$ python3 -q
>>> import numpy as np
>>> np.set_printoptions(precision=1, suppress=True, linewidth=200, floatmode="fixed")
>>> def rd(a):
...     return np.round(a, 1) + 0
... 
>>> J = np.loadtxt("w.csv", delimiter=",")
>>> J
array([[ 2.6,  4.6,  1.0, -0.4, -1.9],
       [-0.2, -0.8,  1.6,  1.4, -1.5],
       [ 3.4,  4.2, -0.9, -0.1, -2.4],
       [ 1.8,  2.2, -1.6, -0.2, -2.5],
       [ 4.6, -0.1,  0.4, -3.5,  1.2],
       [ 1.9,  4.9, -0.1, -1.7, -1.9],
       [ 1.6,  3.8,  0.5,  0.6, -1.3],
       [ 1.2, -1.3, -0.7,  1.9, -2.3],
       [-1.0, -2.4,  0.0,  0.8, -1.7],
       [ 3.8, -0.1,  0.4, -2.8,  1.8],
       [ 0.1, -1.3,  1.2,  0.7, -2.0],
       [ 4.4,  0.6,  1.9, -2.6,  2.4],
       [ 2.9,  1.5,  1.3, -3.4,  2.9],
       [-0.1, -1.1,  0.1,  1.0, -2.2],
       [ 4.9,  2.8,  0.0, -3.3,  0.2],
       [ 2.2,  0.5, -0.4, -4.6,  1.2],
       [ 1.6,  5.2, -0.7, -0.6, -0.9]])
>>> Ac = (J - J.mean(axis=0)) / J.std(axis=0)
>>> rd(Ac.std(axis=0))
array([1.0, 1.0, 1.0, 1.0, 1.0])
>>> b = np.linalg.lstsq(np.delete(Ac, 4, axis=1), Ac[:, 4])[0]
>>> rd(1 - np.var(Ac[:, 4] - np.delete(Ac, 4, axis=1) @ b))
np.float64(0.9)
>>> rd(b)
array([ 0.2, -0.2,  0.3, -0.7])
>>> np.abs(b).argmax()
np.int64(3)
>>> idx = J[:, 3] > np.median(J[:, 3])
>>> f = J[idx].mean(axis=0) - J[~idx].mean(axis=0)
>>> idx.astype(int)
array([0, 1, 1, 1, 0, 0, 1, 1, 1, 0, 1, 0, 0, 1, 0, 0, 0])
>>> np.argsort(-np.abs(f).round(6), kind="stable")
array([3, 4, 0, 1, 2])
>>> P = J @ np.linalg.solve(J.T @ J, J.T)
>>> rd(np.diag(P))
array([0.3, 0.3, 0.3, 0.3, 0.3, 0.4, 0.2, 0.4, 0.2, 0.2, 0.3, 0.4, 0.2, 0.2, 0.2, 0.5, 0.2])
>>> np.linalg.matrix_rank(np.eye(17) - P)
np.int64(12)
>>> rd(np.linalg.eigvalsh(P))
array([0.0, 0.0, 0.0, 0.0, 0.0, 0.0, 0.0, 0.0, 0.0, 0.0, 0.0, 0.0, 1.0, 1.0, 1.0, 1.0, 1.0])
>>> F = np.loadtxt("x.csv", delimiter=",")
>>> rd(F)
array([[-0.6,  0.1, -0.1, -0.6, -0.5],
       [ 0.4, -0.5, -0.7, -0.3, -0.2],
       [ 0.2,  0.5, -0.1,  0.0, -0.4],
       [-0.2, -0.3,  0.1, -0.4,  0.5],
       [-0.1, -0.6,  0.4,  0.3, -0.6],
       [-0.6,  0.0, -0.6,  0.6,  0.2]])
>>> # orthonormal columns
>>> P = F @ np.linalg.solve(F.T @ F, F.T)
>>> rd(P @ F[:, 3])
array([-0.6, -0.3,  0.0, -0.4,  0.3,  0.6])
>>> rd(np.trace(P))
np.float64(5.0)
>>> np.allclose(P @ P, P)
True
>>> rd(F.T @ F)
array([[1.0, 0.0, 0.0, 0.0, 0.0],
       [0.0, 1.0, 0.0, 0.0, 0.0],
       [0.0, 0.0, 1.0, 0.0, 0.0],
       [0.0, 0.0, 0.0, 1.0, 0.0],
       [0.0, 0.0, 0.0, 0.0, 1.0]])
>>> rd(F[:, 3] @ F[:, 4])
np.float64(0.0)
>>> rd(np.linalg.svd(F, compute_uv=False))
array([1.0, 1.0, 1.0, 1.0, 1.0])
>>> U, sigma, Vh = np.linalg.svd(F, full_matrices=False)
>>> rd(sigma)
array([1.0, 1.0, 1.0, 1.0, 1.0])
>>> (sigma > 1e-8).sum()
np.int64(5)
>>> rd(U.T @ F @ Vh.T)
array([[1.0, 0.0, 0.0, 0.0, 0.0],
       [0.0, 1.0, 0.0, 0.0, 0.0],
       [0.0, 0.0, 1.0, 0.0, 0.0],
       [0.0, 0.0, 0.0, 1.0, 0.0],
       [0.0, 0.0, 0.0, 0.0, 1.0]])
>>> rd(np.cumsum(sigma ** 2) / np.sum(sigma ** 2))
array([0.2, 0.4, 0.6, 0.8, 1.0])
>>> rd(np.sqrt((sigma ** 2).sum())), rd(np.linalg.norm(F))
(np.float64(2.2), np.float64(2.2))
>>> rd(sigma / sigma[0])
array([1.0, 1.0, 1.0, 1.0, 1.0])
>>> rd(U.T @ U)
array([[1.0, 0.0, 0.0, 0.0, 0.0],
       [0.0, 1.0, 0.0, 0.0, 0.0],
       [0.0, 0.0, 1.0, 0.0, 0.0],
       [0.0, 0.0, 0.0, 1.0, 0.0],
       [0.0, 0.0, 0.0, 0.0, 1.0]])
>>> np.allclose(U * sigma @ Vh, F)
True
>>> data = np.array([[4, -3, 12], [4, -3, 12]])
>>> # row 1 repeats row 0
>>> data.shape
(2, 3)
>>> data.sum(axis=1)
array([13, 13])
>>> np.zeros(2, 3)
Traceback (most recent call last):
  File "<python-input-42>", line 1, in <module>
    np.zeros(2, 3)
    ~~~~~~~~^^^^^^
TypeError: Cannot interpret '3' as a data type
>>> rd(np.linalg.norm(data))
np.float64(18.4)
>>> data - data[0]
array([[0, 0, 0],
       [0, 0, 0]])
>>> rd(np.linalg.svd(data, compute_uv=False))
array([18.4,  0.0])
>>> np.linalg.matrix_rank(data)
np.int64(1)
>>> ang = np.radians(135)
>>> r_ = np.eye(3)
>>> r_[0, 0] = r_[1, 1] = np.cos(ang)
>>> r_[0, 1], r_[1, 0] = -np.sin(ang), np.sin(ang)
>>> rd(r_)
array([[-0.7, -0.7,  0.0],
       [ 0.7, -0.7,  0.0],
       [ 0.0,  0.0,  1.0]])
>>> A2 = data @ r_.T
>>> rd(np.linalg.svd(data, compute_uv=False)), rd(np.linalg.svd(A2, compute_uv=False))
(array([18.4,  0.0]), array([18.4,  0.0]))
>>> np.allclose(data @ data.T, A2 @ A2.T)
True
>>> W0 = np.load("run18.npy")
>>> W0
array([[ 35,  29, -16, -17,  10],
       [ 29,  27, -10, -13,  20],
       [-16, -10,  22,   7,  22],
       [-17, -13,   7,   9,  -3],
       [ 10,  20,  22,  -3,  66]])
>>> P = np.triu(np.array([[-4, 2, 4, 1, -3],
...     [-2, -4, 4, -1, 0],
...     [4, 1, -5, 5, 3],
...     [4, 1, 5, -2, -1],
...     [1, -3, -1, 2, 3]]), 1) + np.eye(5)
>>> A2 = P @ W0 @ np.linalg.inv(P)
>>> rd(np.poly(A2))
array([     1.0,   -159.0,   6506.0, -22700.0,      0.0,      0.0])
>>> rd(np.linalg.det(A2))
np.float64(0.0)
>>> np.trace(A2), np.trace(W0)
(np.float64(159.0), np.int64(159))
>>> evals, evecs = np.linalg.eigh(W0)
>>> (evals > 1e-8).sum(), (evals < -1e-8).sum()
(np.int64(3), np.int64(0))
>>> rd(np.abs(evecs[:, -1]))
array([0.5, 0.5, 0.0, 0.2, 0.7])
>>> rd(evecs.T @ evecs)
array([[1.0, 0.0, 0.0, 0.0, 0.0],
       [0.0, 1.0, 0.0, 0.0, 0.0],
       [0.0, 0.0, 1.0, 0.0, 0.0],
       [0.0, 0.0, 0.0, 1.0, 0.0],
       [0.0, 0.0, 0.0, 0.0, 1.0]])
>>> rd(evecs @ np.diag(evals) @ evecs.T)
array([[ 35.0,  29.0, -16.0, -17.0,  10.0],
       [ 29.0,  27.0, -10.0, -13.0,  20.0],
       [-16.0, -10.0,  22.0,   7.0,  22.0],
       [-17.0, -13.0,   7.0,   9.0,  -3.0],
       [ 10.0,  20.0,  22.0,  -3.0,  66.0]])
>>> rd(np.linalg.eigvals(W0).sum().real)
np.float64(159.0)
>>> rd(np.linalg.det(W0.T))
np.float64(0.0)
>>> np.kron(np.eye(2, dtype=int), W0)
array([[ 35,  29, -16, -17,  10,   0,   0,   0,   0,   0],
       [ 29,  27, -10, -13,  20,   0,   0,   0,   0,   0],
       [-16, -10,  22,   7,  22,   0,   0,   0,   0,   0],
       [-17, -13,   7,   9,  -3,   0,   0,   0,   0,   0],
       [ 10,  20,  22,  -3,  66,   0,   0,   0,   0,   0],
       [  0,   0,   0,   0,   0,  35,  29, -16, -17,  10],
       [  0,   0,   0,   0,   0,  29,  27, -10, -13,  20],
       [  0,   0,   0,   0,   0, -16, -10,  22,   7,  22],
       [  0,   0,   0,   0,   0, -17, -13,   7,   9,  -3],
       [  0,   0,   0,   0,   0,  10,  20,  22,  -3,  66]])
>>> rd(np.linalg.det(W0[::-1]))
np.float64(0.0)
>>> rd(np.linalg.eigvals(W0))
array([88.0+0.0j, 67.2+0.0j,  3.8+0.0j,  0.0+0.0j,  0.0+0.0j])
>>> X = np.load("block6.npy")
>>> X
array([[ 2,  1, -1, -1],
       [ 1,  5, -2, -5],
       [-1, -2,  1,  2],
       [-1, -5,  2,  5]])
>>> np.linalg.matrix_rank(X)
np.int64(2)
>>> rd(X.mean(axis=0))
array([ 0.2, -0.2,  0.0,  0.2])
>>> np.abs(X).max()
np.int64(5)
>>> X.shape
(4, 4)
>>> X.sum(axis=0)
array([ 1, -1,  0,  1])
>>> U, sigma, Vh = np.linalg.svd(X)
>>> rd(sigma)
array([11.1,  1.9,  0.0,  0.0])
>>> A2 = U[:, :2] @ np.diag(sigma[:2]) @ Vh[:2]
>>> rd(np.linalg.norm(X - A2, 2)), rd(sigma[2])
(np.float64(0.0), np.float64(0.0))
>>> np.linalg.matrix_rank(X, rtol=0.05)
np.int64(2)
>>> np.linalg.matrix_rank(A2)
np.int64(2)
>>> np.unique(X.round(6), axis=0).shape
(4, 4)
>>> rd(X @ np.linalg.pinv(X) @ X)
array([[ 2.0,  1.0, -1.0, -1.0],
       [ 1.0,  5.0, -2.0, -5.0],
       [-1.0, -2.0,  1.0,  2.0],
       [-1.0, -5.0,  2.0,  5.0]])
>>> np.abs(np.diag(np.linalg.qr(X)[1])) > 1e-9
array([ True,  True, False, False])
>>> np.linalg.lstsq(X[:-1].T, X[-1])[2]
np.int32(2)
>>> evals, evecs = np.linalg.eigh(X)
>>> np.unique(evals.round(6) + 0, return_counts=True)[1]
array([2, 1, 1])
>>> rd(np.linalg.eigvalsh(X + -1 * np.eye(4)))
array([-1.0, -1.0,  0.9, 10.1])
>>> rd(evals.sum()), np.trace(X)
(np.float64(13.0), np.int64(13))
>>> rd(evecs.T @ evecs)
array([[1.0, 0.0, 0.0, 0.0],
       [0.0, 1.0, 0.0, 0.0],
       [0.0, 0.0, 1.0, 0.0],
       [0.0, 0.0, 0.0, 1.0]])
>>> (evals > 1e-8).sum(), (evals < -1e-8).sum()
(np.int64(2), np.int64(0))
>>> rd(np.linalg.eigvalsh(X @ X))
array([  0.0,   0.0,   3.6, 123.4])
>>> evals, evecs = np.linalg.eigh(X)
>>> x = np.array([1, 0, 4, 0])
>>> np.abs(X).sum(axis=1).max(), rd(np.abs(evals).max())
(np.int64(13), np.float64(11.1))
>>> rd(evecs * np.abs(evals) @ evecs.T)
array([[ 2.0,  1.0, -1.0, -1.0],
       [ 1.0,  5.0, -2.0, -5.0],
       [-1.0, -2.0,  1.0,  2.0],
       [-1.0, -5.0,  2.0,  5.0]])
>>> A2 = np.array([[1, 2, -2, -1, 2, 1],
...     [0, 2, -2, 2, 0, -2],
...     [0, -2, 0, 1, 2, 2],
...     [2, -1, 2, 1, -2, -1],
...     [2, 0, 2, 2, 0, -1],
...     [-2, 1, -2, 2, -1, -1]])
>>> M = A2 + A2.T
>>> M
array([[ 2,  2, -2,  1,  4, -1],
       [ 2,  4, -4,  1,  0, -1],
       [-2, -4,  0,  3,  4,  0],
       [ 1,  1,  3,  2,  0,  1],
       [ 4,  0,  4,  0,  0, -2],
       [-1, -1,  0,  1, -2, -2]])
>>> x = np.array([1, -2, -1, 2, -1, 2])
>>> rhs = M @ x
>>> b, lr = np.zeros(6), 1 / np.linalg.norm(M, 2) ** 2
>>> for i in range(60):
...     b -= lr * M.T @ (M @ b - rhs)
...     if i % 10 == 0: print(i, round(np.linalg.norm(M @ b - rhs), 1))
... 
0 4.4
10 2.3
20 2.0
30 1.8
40 1.7
50 1.6
>>> rd(np.linalg.cond(M))
np.float64(11.8)
>>> rd(b)
array([-0.3, -0.9, -0.3,  1.6, -0.4,  1.0])
>>> f = np.array([5, 3])
>>> np.correlate(M[1], M[0], "full")
array([ -2,   4,  22, -17,  -4,  22,  -6,  -7,   4,  -2,  -2])
>>> np.cross(M[1, :3], M[0, :3])
array([ 0, -4, -4])
>>> np.polyval(f, M[1])
array([ 13,  23, -17,   8,   3,  -2])
>>> blk = np.stack([M, 4 * M, M[::-1]])
>>> np.einsum("bij,cij->bc", blk, blk)
array([[ 176,  704,  -30],
       [ 704, 2816, -120],
       [ -30, -120,  176]])
>>> blk.sum(axis=0)
array([[  9,   9, -10,   6,  18,  -7],
       [ 14,  20, -16,   5,   0,  -7],
       [ -9, -19,   3,  17,  20,   1],
       [  3,   1,  15,  13,   4,   5],
       [ 22,   4,  16,   1,   0, -11],
       [ -3,  -3,  -2,   6,  -6, -11]])
>>> blk.shape
(3, 6, 6)
>>> rng = np.random.default_rng(1438)
>>> idx = rng.permutation(6)
>>> idx
array([3, 4, 0, 2, 5, 1])
>>> A2 = M[idx][:, idx]
>>> np.allclose(A2, M)
False
>>> arr = np.load("mat.npy")
>>> arr
array([[ 8,  3,  4, -9,  8],
       [ 3,  8,  3,  4, -9],
       [ 4,  3,  8,  3,  4],
       [-9,  4,  3,  8,  3],
       [ 8, -9,  4,  3,  8]])
>>> blk = np.stack([arr, -2 * arr, arr[::-1]])
>>> blk.sum(axis=0)
array([[  0, -12,   0,  12,   0],
       [-12,  -4,   0,   4,  12],
       [  0,   0,   0,   0,   0],
       [ 12,   4,   0,  -4, -12],
       [  0,  12,   0, -12,   0]])
>>> (blk @ arr.T).shape
(3, 5, 5)
>>> m1 = np.loadtxt("a.csv", delimiter=",")
>>> m1
array([[  1.0,  -3.0,   9.0, -27.0],
       [  1.0,  -2.0,   4.0,  -8.0],
       [  1.0,  -1.0,   1.0,  -1.0],
       [  1.0,   0.0,   0.0,   0.0],
       [  1.0,   1.0,   1.0,   1.0]])
>>> A2 = m1 / np.sqrt((m1 ** 2).mean(axis=1, keepdims=True))
>>> rd(np.linalg.norm(A2, axis=1))
array([2.0, 2.0, 2.0, 2.0, 2.0])
>>> np.linalg.matrix_rank(A2) == np.linalg.matrix_rank(m1)
np.True_
>>> np.linalg.matrix_rank(m1 - m1.mean(axis=1, keepdims=True))
np.int64(3)
>>> idx = rng.permutation(4)
>>> A2 = m1[:, idx] * rng.choice([-1, 1], 4)
>>> A2
array([[  1.0,   9.0,  -3.0, -27.0],
       [  1.0,   4.0,  -2.0,  -8.0],
       [  1.0,   1.0,  -1.0,  -1.0],
       [  1.0,   0.0,   0.0,   0.0],
       [  1.0,   1.0,   1.0,   1.0]])
>>> U, _, Vh = np.linalg.svd(m1.T @ A2)
>>> rd(np.linalg.lstsq(m1, A2)[0])
array([[1.0, 0.0, 0.0, 0.0],
       [0.0, 0.0, 1.0, 0.0],
       [0.0, 1.0, 0.0, 0.0],
       [0.0, 0.0, 0.0, 1.0]])
